$ python3 -q
>>> import numpy as np
>>> np.set_printoptions(precision=2, suppress=True, linewidth=100)
>>> X = np.loadtxt("layer11.csv", delimiter=",")
>>> X
array([[-0.08, -0.57,  0.81, -0.1 ],
       [-0.08, -0.48, -0.24,  0.84],
       [-0.7 , -0.41, -0.41, -0.41],
       [-0.7 ,  0.53,  0.34,  0.33]])
>>> # columns are unit length and at right angles
>>> round(X[:, 1] @ X[:, 2], 2)
np.float64(0.0)
>>> np.linalg.svd(X, compute_uv=False)
array([1., 1., 1., 1.])
>>> np.linalg.pinv(X)
array([[-0.08, -0.08, -0.7 , -0.7 ],
       [-0.57, -0.48, -0.41,  0.53],
       [ 0.81, -0.24, -0.41,  0.34],
       [-0.1 ,  0.84, -0.41,  0.33]])
>>> np.round(X @ X.T, 2) + 0
array([[1., 0., 0., 0.],
       [0., 1., 0., 0.],
       [0., 0., 1., 0.],
       [0., 0., 0., 1.]])
>>> rng = np.random.default_rng(35332)
>>> idx = rng.permutation(4)
>>> A2 = X[:, idx] * rng.choice([-1, 1], 4)
>>> A2
array([[ 0.1 , -0.81,  0.08, -0.57],
       [-0.84,  0.24,  0.08, -0.48],
       [ 0.41,  0.41,  0.7 , -0.41],
       [-0.33, -0.34,  0.7 ,  0.53]])
>>> left, _, VT = np.linalg.svd(X.T @ A2)
>>> np.round(left @ VT, 2) + 0
array([[ 0.,  0., -1.,  0.],
       [ 0.,  0.,  0.,  1.],
       [ 0., -1.,  0.,  0.],
       [-1.,  0.,  0.,  0.]])
>>> vec = np.array([1, -5, 2, 1])
>>> a = np.maximum(X @ vec, 0)
>>> np.maximum(X @ vec, 0) - np.maximum(-X @ vec, 0)
array([ 4.29,  2.67,  0.14, -2.33])
>>> np.maximum(X @ (3 * vec), 0)
array([12.88,  8.  ,  0.41,  0.  ])
>>> X.T @ a
array([-0.64, -3.77,  2.8 ,  1.77])
>>> vec = np.array([-3, 2, 4, -4])
>>> target = X @ vec
>>> target
array([ 2.74, -5.04,  1.3 ,  3.22])
>>> np.linalg.solve(X, target)
array([-3.,  2.,  4., -4.])
>>> np.round(np.linalg.solve(X.T, X[1]), 2) + 0
array([0., 1., 0., 0.])
>>> A2 = np.linalg.inv(X)
>>> (np.abs(A2) > 1e-9).astype(int)
array([[1, 1, 1, 1],
       [1, 1, 1, 1],
       [1, 1, 1, 1],
       [1, 1, 1, 1]])
>>> np.linalg.inv(A2)
array([[-0.08, -0.57,  0.81, -0.1 ],
       [-0.08, -0.48, -0.24,  0.84],
       [-0.7 , -0.41, -0.41, -0.41],
       [-0.7 ,  0.53,  0.34,  0.33]])
>>> mat = np.load("sample15.npy")
>>> mat
array([[ 0.33,  0.33, -0.33],
       [ 0.33,  0.33, -0.33],
       [-0.33, -0.33,  0.33]])
>>> (mat - mat.T) / 2
array([[0., 0., 0.],
       [0., 0., 0.],
       [0., 0., 0.]])
>>> np.allclose(mat, mat.T)
True
>>> mat @ mat
array([[ 0.33,  0.33, -0.33],
       [ 0.33,  0.33, -0.33],
       [-0.33, -0.33,  0.33]])
>>> np.allclose(mat @ mat.T, mat.T @ mat)
True
>>> round(np.linalg.eigvals(mat).sum().real, 2)
np.float64(1.0)
>>> round(float(np.linalg.det(2 * mat)), 2), round(np.linalg.det(mat), 2)
(0.0, np.float64(0.0))
>>> np.kron(np.eye(2, dtype=int), mat)
array([[ 0.33,  0.33, -0.33,  0.  ,  0.  , -0.  ],
       [ 0.33,  0.33, -0.33,  0.  ,  0.  , -0.  ],
       [-0.33, -0.33,  0.33, -0.  , -0.  ,  0.  ],
       [ 0.  ,  0.  , -0.  ,  0.33,  0.33, -0.33],
       [ 0.  ,  0.  , -0.  ,  0.33,  0.33, -0.33],
       [-0.  , -0.  ,  0.  , -0.33, -0.33,  0.33]])
>>> round(np.linalg.det(mat.T), 2)
np.float64(0.0)
>>> np.linalg.cond(mat) > 100
np.True_
>>> r = np.linalg.matrix_rank(mat)
>>> r
np.int64(1)
>>> N = np.linalg.svd(mat)[2][r:].T
>>> np.allclose(mat @ N, 0)
True
>>> np.round(mat @ N, 2) + 0
array([[0., 0.],
       [0., 0.],
       [0., 0.]])
>>> [int(np.linalg.matrix_rank(mat[:i])) for i in range(1, len(mat) + 1)]
[1, 1, 1]
>>> [int(np.linalg.matrix_rank(mat[:, :j + 1])) for j in range(3)]
[1, 1, 1]
>>> vec = np.array([-5, -4, -3])
>>> (vec - mat @ vec) @ (mat @ vec)
np.float64(0.0)
>>> np.trace(mat)
np.float64(1.0)
>>> mat @ mat @ vec
array([-2., -2.,  2.])
>>> arr = np.load("case5.npy")
>>> arr
array([[-7, -7, -2, -2],
       [ 2, -1, -1, -9],
       [ 7, -6, -2,  4],
       [ 6,  3,  3,  8]])
>>> ev, evecs = np.linalg.eigh(mat)
>>> vec = np.array([1, 0, -3])
>>> evecs * np.maximum(ev, 0) @ evecs.T
array([[ 0.33,  0.33, -0.33],
       [ 0.33,  0.33, -0.33],
       [-0.33, -0.33,  0.33]])
>>> np.round(vec @ mat @ vec, 2)
np.float64(5.33)
>>> np.abs(mat).sum(axis=1).max(), np.round(np.abs(ev).max(), 2)
(np.float64(1.0), np.float64(1.0))
>>> (np.sign(evecs[:, -1].round(6)) == np.sign(evecs[0, -1].round(6))).astype(int)
array([1, 1, 0])
>>> f = np.array([3, 3])
>>> np.correlate(arr[2], arr[1], "full")
array([-63,  47,  17, -14, -14,  -8,   8])
>>> np.array([np.convolve(row, f, "same") for row in arr])
array([[-21, -42, -27, -12],
       [  6,   3,  -6, -30],
       [ 21,   3, -24,   6],
       [ 18,  27,  18,  33]])
